In [1]: import numpy as np

In [2]: import numpy.linalg as la

In [3]: np.set_printoptions(suppress=True, linewidth=160)

In [4]: rd = lambda a: np.round(a, 2) + 0

In [5]: W0 = np.load("layer1.npy")

In [6]: W0
Out[6]: 
array([[ 0,  0,  0,  0,  0],
       [ 0,  2,  0,  0,  0],
       [ 0,  0,  1,  0,  0],
       [ 0,  0,  0, -3,  0],
       [ 0,  0,  0,  0, -1]])

In [7]: rng = np.random.default_rng(30)

In [8]: labels = rng.permutation(5)

In [9]: labels
Out[9]: array([0, 1, 4, 3, 2])

In [10]: M2 = W0[labels][:, labels]

In [11]: np.allclose(M2, W0)
Out[11]: False

In [12]: np.trace(M2)
Out[12]: np.int64(-1)

In [13]: K = np.load("a.npy")

In [14]: K
Out[14]: 
array([[-1.,  1.,  1.,  1.,  1.,  1.,  1.,  1.,  1.],
       [ 1., -1.,  1.,  1.,  1.,  1.,  1.,  1.,  1.],
       [ 1.,  1., -1.,  1.,  1.,  1.,  1.,  1.,  1.],
       [ 1.,  1.,  1., -1.,  1.,  1.,  1.,  1.,  1.],
       [ 1.,  1.,  1.,  1., -1.,  1.,  1.,  1.,  1.],
       [ 1.,  1.,  1.,  1.,  1., -1.,  1.,  1.,  1.],
       [ 1.,  1.,  1.,  1.,  1.,  1., -1.,  1.,  1.],
       [ 1.,  1.,  1.,  1.,  1.,  1.,  1., -1.,  1.],
       [ 1.,  1.,  1.,  1.,  1.,  1.,  1.,  1., -1.]])

In [15]: blk = np.stack([K, 4 * K, K[::-1]])

In [16]: la.matrix_rank(blk)
Out[16]: array([9, 9, 9])

In [17]: (blk @ K.T).shape
Out[17]: (3, 9, 9)

In [18]: la.matrix_rank(blk.reshape(3, -1))
Out[18]: np.int64(2)

In [19]: labels = rng.permutation(9)

In [20]: labels
Out[20]: array([7, 6, 5, 3, 1, 0, 8, 2, 4])

In [21]: M2 = K[labels][:, labels]

In [22]: np.allclose(M2, K)
Out[22]: True

In [23]: np.diag(M2)
Out[23]: array([-1., -1., -1., -1., -1., -1., -1., -1., -1.])

In [24]: rd(la.det(M2)), rd(la.det(K[labels]))
Out[24]: (np.float64(1792.0), np.float64(1792.0))

In [25]: M2 = la.invert(K)
Traceback (most recent call last):
  Cell In[25], line 1
    M2 = la.invert(K)
AttributeError: module 'numpy.linalg' has no attribute 'invert'


In [26]: M2 = la.inv(K)

In [27]: rd(la.cond(K))
Out[27]: np.float64(3.5)

In [28]: np.allclose(M2, K.T)
Out[28]: False

In [29]: rd(la.slogdet(K)[0])
Out[29]: np.float64(1.0)

In [30]: rd(la.inv(M2))
Out[30]: 
array([[-1.,  1.,  1.,  1.,  1.,  1.,  1.,  1.,  1.],
       [ 1., -1.,  1.,  1.,  1.,  1.,  1.,  1.,  1.],
       [ 1.,  1., -1.,  1.,  1.,  1.,  1.,  1.,  1.],
       [ 1.,  1.,  1., -1.,  1.,  1.,  1.,  1.,  1.],
       [ 1.,  1.,  1.,  1., -1.,  1.,  1.,  1.,  1.],
       [ 1.,  1.,  1.,  1.,  1., -1.,  1.,  1.,  1.],
       [ 1.,  1.,  1.,  1.,  1.,  1., -1.,  1.,  1.],
       [ 1.,  1.,  1.,  1.,  1.,  1.,  1., -1.,  1.],
       [ 1.,  1.,  1.,  1.,  1.,  1.,  1.,  1., -1.]])

In [31]: rd(M2)
Out[31]: 
array([[-0.43,  0.07,  0.07,  0.07,  0.07,  0.07,  0.07,  0.07,  0.07],
       [ 0.07, -0.43,  0.07,  0.07,  0.07,  0.07,  0.07,  0.07,  0.07],
       [ 0.07,  0.07, -0.43,  0.07,  0.07,  0.07,  0.07,  0.07,  0.07],
       [ 0.07,  0.07,  0.07, -0.43,  0.07,  0.07,  0.07,  0.07,  0.07],
       [ 0.07,  0.07,  0.07,  0.07, -0.43,  0.07,  0.07,  0.07,  0.07],
       [ 0.07,  0.07,  0.07,  0.07,  0.07, -0.43,  0.07,  0.07,  0.07],
       [ 0.07,  0.07,  0.07,  0.07,  0.07,  0.07, -0.43,  0.07,  0.07],
       [ 0.07,  0.07,  0.07,  0.07,  0.07,  0.07,  0.07, -0.43,  0.07],
       [ 0.07,  0.07,  0.07,  0.07,  0.07,  0.07,  0.07,  0.07, -0.43]])

In [32]: rd(la.det(K) * M2)
Out[32]: 
array([[-768.,  128.,  128.,  128.,  128.,  128.,  128.,  128.,  128.],
       [ 128., -768.,  128.,  128.,  128.,  128.,  128.,  128.,  128.],
       [ 128.,  128., -768.,  128.,  128.,  128.,  128.,  128.,  128.],
       [ 128.,  128.,  128., -768.,  128.,  128.,  128.,  128.,  128.],
       [ 128.,  128.,  128.,  128., -768.,  128.,  128.,  128.,  128.],
       [ 128.,  128.,  128.,  128.,  128., -768.,  128.,  128.,  128.],
       [ 128.,  128.,  128.,  128.,  128.,  128., -768.,  128.,  128.],
       [ 128.,  128.,  128.,  128.,  128.,  128.,  128., -768.,  128.],
       [ 128.,  128.,  128.,  128.,  128.,  128.,  128.,  128., -768.]])
